$ ipython --no-banner

In [1]: import numpy as np

In [2]: np.set_printoptions(suppress=True, linewidth=120)

In [3]: def rnd(a):
   ...:     return np.round(a, 2) + 0
   ...: 

In [4]: J = np.load("test3.npy")

In [5]: J
Out[5]: 
array([[13, -3, -3,  2],
       [ 3, -9, -3, -3],
       [-2, -2, -8, -3],
       [-2,  1, -2, 11]])

In [6]: def softmax(z):
   ...:     e = np.exp(z - z.max(axis=-1, keepdims=True))
   ...:     return e / e.sum(axis=-1, keepdims=True)
   ...: 

In [7]: rnd(softmax(J[1]))
Out[7]: array([1., 0., 0., 0.])

In [8]: rnd(softmax(J[1] + 4))
Out[8]: array([1., 0., 0., 0.])

In [9]: S = J @ J.T / np.sqrt(4)

In [10]: softmax(S).round(6).argmax(axis=1)
Out[10]: array([0, 1, 2, 3])

In [11]: rnd(softmax(S))
Out[11]: 
array([[1., 0., 0., 0.],
       [0., 1., 0., 0.],
       [0., 0., 1., 0.],
       [0., 0., 0., 1.]])

In [12]: cov = J.T @ J

In [13]: cov
Out[13]: 
array([[186, -64, -28,   1],
       [-64,  95,  50,  38],
       [-28,  50,  86,   5],
       [  1,  38,   5, 143]])

In [14]: (J @ J.T).shape
Out[14]: (4, 4)

In [15]: np.trace(cov), (J ** 2).sum()
Out[15]: (np.int64(510), np.int64(510))

In [16]: vec = np.array([1, 2, 5, -2])

In [17]: target = J @ vec

In [18]: target
Out[18]: array([-12, -24, -40, -32])

In [19]: rnd(np.linalg.solve(J, target + J[:, 0]))
Out[19]: array([ 2.,  2.,  5., -2.])

In [20]: rnd(np.linalg.solve(J.T, J[1]))
Out[20]: array([0., 1., 0., 0.])

In [21]: rnd(np.linalg.solve(J, -3 * target))
Out[21]: array([ -3.,  -6., -15.,   6.])

In [22]: rnd(np.linalg.solve(J, target))
Out[22]: array([ 1.,  2.,  5., -2.])
